$ python3 -q
>>> import numpy as np
>>> np.set_printoptions(precision=2, suppress=True, linewidth=140, legacy="1.25")
>>> W0 = np.loadtxt("test16.csv", delimiter=",")
>>> W0
array([[ 0.53, -0.04, -0.47, -0.3 , -0.47, -0.21, -0.38],
       [-0.04,  1.  , -0.04, -0.03, -0.04, -0.02, -0.03],
       [-0.47, -0.04,  0.53, -0.3 , -0.47, -0.21, -0.38],
       [-0.3 , -0.03, -0.3 ,  0.81, -0.3 , -0.13, -0.24],
       [-0.47, -0.04, -0.47, -0.3 ,  0.53, -0.21, -0.38],
       [-0.21, -0.02, -0.21, -0.13, -0.21,  0.9 , -0.17],
       [-0.38, -0.03, -0.38, -0.24, -0.38, -0.17,  0.69]])
>>> [round(float(np.linalg.det(W0[:i, :i])), 2) + 0 for i in range(1, 8)]
[0.53, 0.53, 0.06, -0.13, -0.59, -0.69, -1.0]
>>> try:
...     np.linalg.cholesky(W0)
... except np.linalg.LinAlgError as e:
...     print(e)
... 
Matrix is not positive definite
>>> f = np.array([2, 0, 3, 1, 3, 3, 2])
>>> M2 = W0 + np.outer(f, np.eye(7)[6])
>>> M2
array([[ 0.53, -0.04, -0.47, -0.3 , -0.47, -0.21,  1.62],
       [-0.04,  1.  , -0.04, -0.03, -0.04, -0.02, -0.03],
       [-0.47, -0.04,  0.53, -0.3 , -0.47, -0.21,  2.62],
       [-0.3 , -0.03, -0.3 ,  0.81, -0.3 , -0.13,  0.76],
       [-0.47, -0.04, -0.47, -0.3 ,  0.53, -0.21,  2.62],
       [-0.21, -0.02, -0.21, -0.13, -0.21,  0.9 ,  2.83],
       [-0.38, -0.03, -0.38, -0.24, -0.38, -0.17,  2.69]])
>>> np.round(np.linalg.det(M2) / np.linalg.det(W0), 2), round(float(1 + np.linalg.solve(W0, f)[6]), 2)
(-1.44, -1.44)
>>> rng = np.random.default_rng(82)
>>> lab = rng.permutation(7)
>>> lab
array([4, 3, 6, 1, 5, 2, 0])
>>> M2 = W0[lab][:, lab]
>>> np.sort(np.abs(np.linalg.eigvals(M2)))
array([1., 1., 1., 1., 1., 1., 1.])
>>> np.diag(M2)
array([0.53, 0.81, 0.69, 1.  , 0.9 , 0.53, 0.53])
>>> round(float(np.linalg.det(M2)), 2), round(float(np.linalg.det(W0[lab])), 2)
(-1.0, 1.0)
>>> np.trace(M2)
5.0
>>> feats = np.loadtxt("block16.csv", delimiter=",")
>>> feats
array([[ 0.5 ,  0.  ,  0.  ,  0.  , -0.87,  0.  ,  0.  ],
       [ 0.  ,  1.  ,  0.  ,  0.  ,  0.  ,  0.  ,  0.  ],
       [ 0.  ,  0.  ,  1.  ,  0.  ,  0.  ,  0.  ,  0.  ],
       [ 0.  ,  0.  ,  0.  ,  1.  ,  0.  ,  0.  ,  0.  ],
       [ 0.87,  0.  ,  0.  ,  0.  ,  0.5 ,  0.  ,  0.  ],
       [ 0.  ,  0.  ,  0.  ,  0.  ,  0.  ,  1.  ,  0.  ],
       [ 0.  ,  0.  ,  0.  ,  0.  ,  0.  ,  0.  ,  1.  ]])
>>> # columns are unit length and at right angles
>>> lab = rng.permutation(7)
>>> lab
array([6, 3, 1, 2, 0, 4, 5])
>>> M2 = feats[lab][:, lab]
>>> round(float(np.linalg.det(M2)), 2), round(float(np.linalg.det(feats[lab])), 2)
(1.0, -1.0)
>>> M2
array([[ 1.  ,  0.  ,  0.  ,  0.  ,  0.  ,  0.  ,  0.  ],
       [ 0.  ,  1.  ,  0.  ,  0.  ,  0.  ,  0.  ,  0.  ],
       [ 0.  ,  0.  ,  1.  ,  0.  ,  0.  ,  0.  ,  0.  ],
       [ 0.  ,  0.  ,  0.  ,  1.  ,  0.  ,  0.  ,  0.  ],
       [ 0.  ,  0.  ,  0.  ,  0.  ,  0.5 , -0.87,  0.  ],
       [ 0.  ,  0.  ,  0.  ,  0.  ,  0.87,  0.5 ,  0.  ],
       [ 0.  ,  0.  ,  0.  ,  0.  ,  0.  ,  0.  ,  1.  ]])
>>> np.allclose(M2, feats)
False
>>> np.sort(np.abs(np.linalg.eigvals(M2)))
array([1., 1., 1., 1., 1., 1., 1.])
>>> np.trace(M2)
6.0
>>> gram = M2.T @ M2
>>> gram.round(2) + 0
array([[1., 0., 0., 0., 0., 0., 0.],
       [0., 1., 0., 0., 0., 0., 0.],
       [0., 0., 1., 0., 0., 0., 0.],
       [0., 0., 0., 1., 0., 0., 0.],
       [0., 0., 0., 0., 1., 0., 0.],
       [0., 0., 0., 0., 0., 1., 0.],
       [0., 0., 0., 0., 0., 0., 1.]])
>>> (M2 @ M2.T).shape
(7, 7)
>>> np.trace(gram), (M2 ** 2).sum()
(7.0, 7.0)
>>> M2 = np.linalg.invert(W0)
Traceback (most recent call last):
  File "<python-input-33>", line 1, in <module>
    M2 = np.linalg.invert(W0)
         ^^^^^^^^^^^^^^^^
AttributeError: module 'numpy.linalg' has no attribute 'invert'
>>> M2 = np.linalg.inv(W0)
>>> np.linalg.inv(M2)
array([[ 0.53, -0.04, -0.47, -0.3 , -0.47, -0.21, -0.38],
       [-0.04,  1.  , -0.04, -0.03, -0.04, -0.02, -0.03],
       [-0.47, -0.04,  0.53, -0.3 , -0.47, -0.21, -0.38],
       [-0.3 , -0.03, -0.3 ,  0.81, -0.3 , -0.13, -0.24],
       [-0.47, -0.04, -0.47, -0.3 ,  0.53, -0.21, -0.38],
       [-0.21, -0.02, -0.21, -0.13, -0.21,  0.9 , -0.17],
       [-0.38, -0.03, -0.38, -0.24, -0.38, -0.17,  0.69]])
>>> M2
array([[ 0.53, -0.04, -0.47, -0.3 , -0.47, -0.21, -0.38],
       [-0.04,  1.  , -0.04, -0.03, -0.04, -0.02, -0.03],
       [-0.47, -0.04,  0.53, -0.3 , -0.47, -0.21, -0.38],
       [-0.3 , -0.03, -0.3 ,  0.81, -0.3 , -0.13, -0.24],
       [-0.47, -0.04, -0.47, -0.3 ,  0.53, -0.21, -0.38],
       [-0.21, -0.02, -0.21, -0.13, -0.21,  0.9 , -0.17],
       [-0.38, -0.03, -0.38, -0.24, -0.38, -0.17,  0.69]])
>>> np.allclose(M2, W0.T)
True
>>> np.round(W0 @ M2, 2) + 0
array([[1., 0., 0., 0., 0., 0., 0.],
       [0., 1., 0., 0., 0., 0., 0.],
       [0., 0., 1., 0., 0., 0., 0.],
       [0., 0., 0., 1., 0., 0., 0.],
       [0., 0., 0., 0., 1., 0., 0.],
       [0., 0., 0., 0., 0., 1., 0.],
       [0., 0., 0., 0., 0., 0., 1.]])
>>> np.round(np.linalg.slogdet(W0)[0], 2)
-1.0
>>> (np.abs(M2) > 1e-9).astype(int)
array([[1, 1, 1, 1, 1, 1, 1],
       [1, 1, 1, 1, 1, 1, 1],
       [1, 1, 1, 1, 1, 1, 1],
       [1, 1, 1, 1, 1, 1, 1],
       [1, 1, 1, 1, 1, 1, 1],
       [1, 1, 1, 1, 1, 1, 1],
       [1, 1, 1, 1, 1, 1, 1]])
